% python3 -q
>>> import numpy as np
>>> import numpy.linalg as la
>>> np.set_printoptions(precision=2, suppress=True, linewidth=120)
>>> m1 = np.loadtxt("w.csv", delimiter=",")
>>> print(m1)
[[ 0.81  0.59  0.  ]
 [-0.59  0.81  0.  ]
 [ 0.    0.    1.  ]]
>>> out = m1 / la.norm(m1, axis=1, keepdims=True)
>>> gram = out @ out.T
>>> np.argwhere(np.triu(np.abs(gram) > 0.95, 1))
array([], shape=(0, 2), dtype=int64)
>>> print(la.norm(out, axis=1))
[1. 1. 1.]
>>> np.degrees(np.arccos(np.clip(gram[1, 0], -1, 1)))
np.float64(90.0)
>>> print((np.abs(gram) > 0.9).astype(int))
[[1 0 0]
 [0 1 0]
 [0 0 1]]
>>> f, v = m1[1], m1[2]
>>> f @ f
np.float64(1.0)
>>> pr = (f @ v) / (f @ f) * f
>>> pr
array([-0.,  0.,  0.])
>>> x = np.array([2, 4, -5])
>>> (m1 @ x).argmax()
np.int64(0)
>>> (m1 * x).sum(axis=1)
array([ 3.97,  2.06, -5.  ])
>>> m1 @ (2 * x)
array([  7.94,   4.12, -10.  ])
>>> np.einsum("ij,j->i", m1, x)
array([ 3.97,  2.06, -5.  ])
>>> data = np.load("m.npy")
>>> data
array([[0.75, 0.25, 0.  ],
       [0.25, 0.25, 0.5 ],
       [0.4 , 0.  , 0.6 ]])
>>> out = data / la.norm(data, axis=1, keepdims=True)
>>> gram = out @ out.T
>>> la.norm(out, axis=1)
array([1., 1., 1.])
>>> round(np.degrees(np.arccos(np.clip(gram[1, 2], -1, 1))), 2)
np.float64(25.07)
>>> gram
array([[1.  , 0.52, 0.53],
       [0.52, 1.  , 0.91],
       [0.53, 0.91, 1.  ]])
>>> gram[1]
array([0.52, 1.  , 0.91])
>>> F = np.load("test18.npy")
>>> print(F)
[[10  3  3  0]
 [ 6  7  1  2]
 [10  3  3  0]
 [ 2 11  0  6]
 [ 6  7  1  2]
 [ 6  7  1  2]
 [10  3  3  0]
 [ 4  9  0  4]
 [ 2 11  0  6]
 [ 6  7  1  2]
 [ 4  9  0  4]
 [ 2 11  0  6]
 [ 6  7  1  2]
 [ 4  9  0  4]
 [ 2 11  0  6]
 [ 6  7  1  2]
 [10  3  3  0]
 [ 2 11  0  6]]
>>> f, v = F[7], F[10]
>>> f @ v
np.int64(113)
>>> f @ f
np.int64(113)
>>> pr = (f @ v) / (f @ f) * f
>>> la.matrix_rank(np.outer(f, v))
np.int64(1)
>>> pr
array([4., 9., 0., 4.])
>>> D = la.norm(F[:, None] - F[None], axis=-1)
>>> D[14].round(6).argsort(kind="stable")[:4]
array([ 3,  8, 11, 14])
>>> np.flatnonzero(D[14] < D.mean() / 2)
array([ 3,  8, 11, 14, 17])
>>> la.norm(F - F.mean(axis=0), axis=1)
array([7.38, 1.27, 7.38, 5.81, 1.27, 1.27, 7.38, 2.48, 5.81, 1.27, 2.48, 5.81, 1.27, 2.48, 5.81, 1.27, 7.38, 5.81])
>>> D.shape
(18, 18)
>>> (D + 1e9 * np.eye(18)).round(6).argmin(axis=1)
array([ 2,  4,  0,  8,  1,  1,  0, 10,  3,  1,  7,  3,  1,  7,  3,  1,  0,  3])
>>> mat = np.array([[1, 3, 0], [1, 1, 3], [3, 0, 2], [3, 0, 3], [4, 6, 9]])
>>> print(mat)
[[1 3 0]
 [1 1 3]
 [3 0 2]
 [3 0 3]
 [4 6 9]]
>>> out = mat[0, 0] * mat[1:] - np.outer(mat[1:, 0], mat[0])
>>> print(out)
[[ 0 -2  3]
 [ 0 -9  2]
 [ 0 -9  3]
 [ 0 -6  9]]
>>> print(np.flatnonzero(~out.round(6).any(axis=1)))
[]
>>> la.matrix_rank(out), la.matrix_rank(mat)
(np.int64(2), np.int64(3))
>>> mat[:, 0] / mat[0, 0]
array([1., 1., 3., 3., 4.])
>>> np.abs(np.diag(la.qr(out)[1])) > 1e-9
array([False,  True,  True])
>>> round(np.trace(la.pinv(out) @ out), 2)
np.float64(2.0)
>>> la.lstsq(out[:-1].T, out[-1])[2]
np.int32(2)
>>> np.allclose(out[:-1].T @ la.lstsq(out[:-1].T, out[-1])[0], out[-1])
True
>>> hat = mat @ la.solve(mat.T @ mat, mat.T)
>>> np.round((np.eye(5) - hat) @ mat, 2) + 0
array([[0., 0., 0.],
       [0., 0., 0.],
       [0., 0., 0.],
       [0., 0., 0.],
       [0., 0., 0.]])
>>> la.matrix_rank(np.eye(5) - hat)
np.int64(2)
>>> print(np.trace(hat))
3.0
>>> np.allclose(hat @ hat, hat)
True
>>> np.diag(hat)
array([0.88, 0.18, 0.56, 0.48, 0.9 ])
